$ python3 -q
>>> import numpy as np
>>> from numpy import linalg as LA
>>> np.set_printoptions(precision=3, suppress=True, linewidth=160)
>>> def rnd(a):
...     return np.round(a, 3) + 0
... 
>>> data = np.loadtxt("sample15.csv", delimiter=",")
>>> print(data)
[[ -9.  -1.   2.   1.   3.   3.  -3.  -1.]
 [ -3.   7.   3.   0.   0.   1.   3.  -3.]
 [  1.   0.  19.   1.  -1.   3.  -3.   0.]
 [  0.   3.   2.  24.   1.   1.  -3.  -3.]
 [  1.   3.  -3.  -1.  22.   3.  -3.   3.]
 [ -1.  -2.   1.  -1.   1.  22.  -2.   2.]
 [  0.  -3.   3.   0.  -3.  -1.  13.   2.]
 [ -2.   3.   2.  -2.   0.   0.  -2. -14.]]
>>> print(np.diff(data, axis=0))
[[  6.   8.   1.  -1.  -3.  -2.   6.  -2.]
 [  4.  -7.  16.   1.  -1.   2.  -6.   3.]
 [ -1.   3. -17.  23.   2.  -2.   0.  -3.]
 [  1.   0.  -5. -25.  21.   2.   0.   6.]
 [ -2.  -5.   4.   0. -21.  19.   1.  -1.]
 [  1.  -1.   2.   1.  -4. -23.  15.   0.]
 [ -2.   6.  -1.  -2.   3.   1. -15. -16.]]
>>> print(rnd(LA.svd(data, compute_uv=False)))
[26.045 25.167 22.661 17.764 15.805 11.906  8.679  6.112]
>>> print(data.sum(axis=0))
[-13.  10.  29.  22.  23.  32.   0. -14.]
>>> print(np.count_nonzero(data))
55
>>> print(data - data[0])
[[  0.   0.   0.   0.   0.   0.   0.   0.]
 [  6.   8.   1.  -1.  -3.  -2.   6.  -2.]
 [ 10.   1.  17.   0.  -4.   0.   0.   1.]
 [  9.   4.   0.  23.  -2.  -2.   0.  -2.]
 [ 10.   4.  -5.  -2.  19.   0.   0.   4.]
 [  8.  -1.  -1.  -2.  -2.  19.   1.   3.]
 [  9.  -2.   1.  -1.  -6.  -4.  16.   3.]
 [  7.   4.   0.  -3.  -3.  -3.   1. -13.]]
>>> print(data.shape)
(8, 8)
>>> mat = np.array([[2, 1, 2, 1, 2, 1],
...     [-2, -3, -2, -3, -2, -3],
...     [-1, 2, -1, 2, -1, 2],
...     [2, 1, 2, 1, 2, 1],
...     [-2, -3, -2, -3, -2, -3],
...     [-1, 2, -1, 2, -1, 2]])
>>> print(mat)
[[ 2  1  2  1  2  1]
 [-2 -3 -2 -3 -2 -3]
 [-1  2 -1  2 -1  2]
 [ 2  1  2  1  2  1]
 [-2 -3 -2 -3 -2 -3]
 [-1  2 -1  2 -1  2]]
>>> print(rnd(LA.svd(mat, compute_uv=False)))
[10.392  5.477  0.     0.     0.     0.   ]
>>> print(np.diff(mat, axis=0))
[[-4 -4 -4 -4 -4 -4]
 [ 1  5  1  5  1  5]
 [ 3 -1  3 -1  3 -1]
 [-4 -4 -4 -4 -4 -4]
 [ 1  5  1  5  1  5]]
>>> print(mat.sum(axis=0))
[-2  0 -2  0 -2  0]
>>> print(mat.shape)
(6, 6)
>>> print(rnd(mat.mean(axis=0)))
[-0.333  0.    -0.333  0.    -0.333  0.   ]
